In [1]: import numpy as np

In [2]: np.set_printoptions(precision=2, suppress=True, linewidth=200, sign=" ")

In [3]: data = np.load("mat.npy")

In [4]: data
Out[4]: 
array([[ 0.,  0.,  0.,  0.,  0.,  0.,  0.,  0.,  0.,  1.],
       [ 0.,  0.,  0.,  0.,  0.,  0.,  0.,  2.,  0.,  2.],
       [ 0.,  0.,  0.,  0.,  0.,  0.,  0.,  0.,  1.,  0.],
       [ 0.,  0.,  0.,  0.,  0.,  0.,  0.,  2.,  0.,  1.],
       [ 0.,  0.,  0.,  0.,  0.,  0.,  0.,  1.,  0.,  0.],
       [ 0.,  0.,  0.,  0.,  0.,  0.,  0.,  2.,  2.,  1.],
       [ 0.,  0.,  0.,  0.,  0.,  0.,  0.,  0.,  2.,  1.],
       [ 0.,  2.,  0.,  2.,  1.,  2.,  0.,  0.,  0.,  0.],
       [ 0.,  0.,  1.,  0.,  0.,  2.,  2.,  0.,  0.,  0.],
       [ 1.,  2.,  0.,  1.,  0.,  1.,  1.,  0.,  0.,  0.]])

In [5]: rk = np.linalg.matrix_rank(data)

In [6]: rk
Out[6]: np.int64(6)

In [7]: null = np.linalg.svd(data)[2][rk:].T

In [8]: null.shape
Out[8]: (10, 4)

In [9]: [int(np.linalg.matrix_rank(np.delete(data, i, axis=0))) for i in range(10)]
Out[9]: [6, 6, 6, 6, 6, 6, 6, 5, 5, 5]

In [10]: w, vecs = np.linalg.eigh(data)

In [11]: x0 = np.array([0, -8, -7, 5, -3, -1, 2, -3, 0, -7])

In [12]: x0 @ data @ x0
Out[12]: np.float64(206.0)

In [13]: np.abs(data).sum(axis=1).max(), np.round(np.abs(w).max(), 2)
Out[13]: (np.float64(7.0), np.float64(4.63))

In [14]: np.round(np.linalg.eigvalsh(data[1:, 1:]), 2) + 0
Out[14]: array([-4.59, -2.57, -1.13,  0.  ,  0.  ,  0.  ,  1.13,  2.57,  4.59])

In [15]: U, s, vt = np.linalg.svd(data)

In [16]: vecs = vt[:(s > 1e-8).sum()]

In [17]: rng = np.random.default_rng(274149)

In [18]: x0 = data[1] + 4 * data[3] + rng.integers(2) * np.eye(10)[8]

In [19]: x0
Out[19]: array([  0.,   0.,   0.,   0.,   0.,   0.,   0.,  10.,   0.,   6.])

In [20]: np.diag(vecs.T @ vecs)
Out[20]: array([ 0.36,  0.64,  0.14,  0.36,  0.2 ,  0.65,  0.65,  1.  ,  1.  ,  1.  ])

In [21]: np.linalg.matrix_rank(np.vstack([data, x0]))
Out[21]: np.int64(6)

In [22]: round(float(np.linalg.norm(x0 - vecs.T @ vecs @ x0)), 2)
Out[22]: 0.0

In [23]: np.round(vecs.T @ vecs, 2) + 0
Out[23]: 
array([[ 0.36,  0.32, -0.07, -0.04, -0.2 , -0.18,  0.22,  0.  ,  0.  ,  0.  ],
       [ 0.32,  0.64, -0.14,  0.32,  0.  ,  0.04,  0.04,  0.  ,  0.  ,  0.  ],
       [-0.07, -0.14,  0.14, -0.07,  0.  ,  0.21,  0.21,  0.  ,  0.  ,  0.  ],
       [-0.04,  0.32, -0.07,  0.36,  0.2 ,  0.22, -0.18,  0.  ,  0.  ,  0.  ],
       [-0.2 ,  0.  ,  0.  ,  0.2 ,  0.2 ,  0.2 , -0.2 ,  0.  ,  0.  ,  0.  ],
       [-0.18,  0.04,  0.21,  0.22,  0.2 ,  0.65,  0.25,  0.  ,  0.  ,  0.  ],
       [ 0.22,  0.04,  0.21, -0.18, -0.2 ,  0.25,  0.65,  0.  ,  0.  ,  0.  ],
       [ 0.  ,  0.  ,  0.  ,  0.  ,  0.  ,  0.  ,  0.  ,  1.  ,  0.  ,  0.  ],
       [ 0.  ,  0.  ,  0.  ,  0.  ,  0.  ,  0.  ,  0.  ,  0.  ,  1.  ,  0.  ],
       [ 0.  ,  0.  ,  0.  ,  0.  ,  0.  ,  0.  ,  0.  ,  0.  ,  0.  ,  1.  ]])

In [24]: np.allclose(vecs.T @ vecs @ x0, x0)
Out[24]: True

In [25]: np.round(np.linalg.norm(data, 2) / np.linalg.norm(data), 2)
Out[25]: np.float64(0.6)

In [26]: U, s, vt = np.linalg.svd(data)

In [27]: np.argmax(s[:-1] / (s[1:] + 1e-6)) + 1
Out[27]: np.int64(6)

In [28]: s.round(2) + 0
Out[28]: array([ 4.63,  4.63,  2.57,  2.57,  1.41,  1.41,  0.  ,  0.  ,  0.  ,  0.  ])

In [29]: A2 = U[:, :6] @ np.diag(s[:6]) @ vt[:6]

In [30]: np.linalg.matrix_rank(data, rtol=0.05)
Out[30]: np.int64(6)

In [31]: np.round(np.linalg.norm(data - A2, 2), 2), np.round(s[6], 2)
Out[31]: (np.float64(0.0), np.float64(0.0))

In [32]: np.linalg.matrix_rank(A2)
Out[32]: np.int64(6)

In [33]: round(np.linalg.norm(data - A2) / np.linalg.norm(data), 2)
Out[33]: np.float64(0.0)

In [34]: A = np.load("m.npy")

In [35]: A
Out[35]: 
array([[ 1.3, -0.1,  7.5,  1.2,  0.4, -0.4, -0.6,  2.5,  1.3],
       [ 0.5,  0. , -3. ,  0.1,  0. ,  0.7,  1.9, -0.5,  1.3],
       [ 0.1, -2.1,  1.5,  0.3,  0.7, -0.8, -0.4, -0.4,  1.4],
       [-0.3, -0.1, 10.5, -1.2,  0.7,  0.7,  0. ,  0.9,  1.9],
       [-0.5, -0.6,  2. , -0.1,  0.8, -1.1, -0.2, -0.4, -0.7],
       [ 0.2, -0.5, -4.5, -0.2,  0. ,  0.5, -1.3, -0.4,  0.2],
       [ 1.6, -0.5,  9.5, -0.2, -1.3, -0.3, -0.1,  0.4, -0.3],
       [ 2.2, -0.9, 11.5, -0.3,  0.8,  2.2, -0.1, -0.4,  0.7],
       [-1.4, -0.1, -1.5,  2.3,  1.6, -0.4, -0.4,  0.4,  1.6],
       [ 0.9,  0. , -5.5, -0.8,  0.2,  1.7, -1.3, -1.2,  1.4],
       [-0.1, -2.9,  4. , -0.4, -1.1, -0.4, -1.5, -1.5, -0.4]])

In [36]: A2 = np.c_[A[:, :3] @ np.array([[1, 0, 0], [1, 7, 1], [7, 9, 3]]), np.array([1, 0, 0, 1, 2, 1, 1, 2, 1, 1, 2])]

In [37]: A2
Out[37]: 
array([[ 53.7,  66.8,  22.4,   1. ],
       [-20.5, -27. ,  -9. ,   0. ],
       [  8.5,  -1.2,   2.4,   0. ],
       [ 73.1,  93.8,  31.4,   1. ],
       [ 12.9,  13.8,   5.4,   2. ],
       [-31.8, -44. , -14. ,   1. ],
       [ 67.6,  82. ,  28. ,   1. ],
       [ 81.8,  97.2,  33.6,   2. ],
       [-12. , -14.2,  -4.6,   1. ],
       [-37.6, -49.5, -16.5,   1. ],
       [ 25. ,  15.7,   9.1,   2. ]])

In [38]: np.round(np.linalg.norm(A2 - A @ np.linalg.lstsq(A, A2)[0], axis=0), 2) + 0
Out[38]: array([ 0.  ,  0.  ,  0.  ,  2.13])

In [39]: np.linalg.matrix_rank(np.c_[A, A2])
Out[39]: np.int64(10)
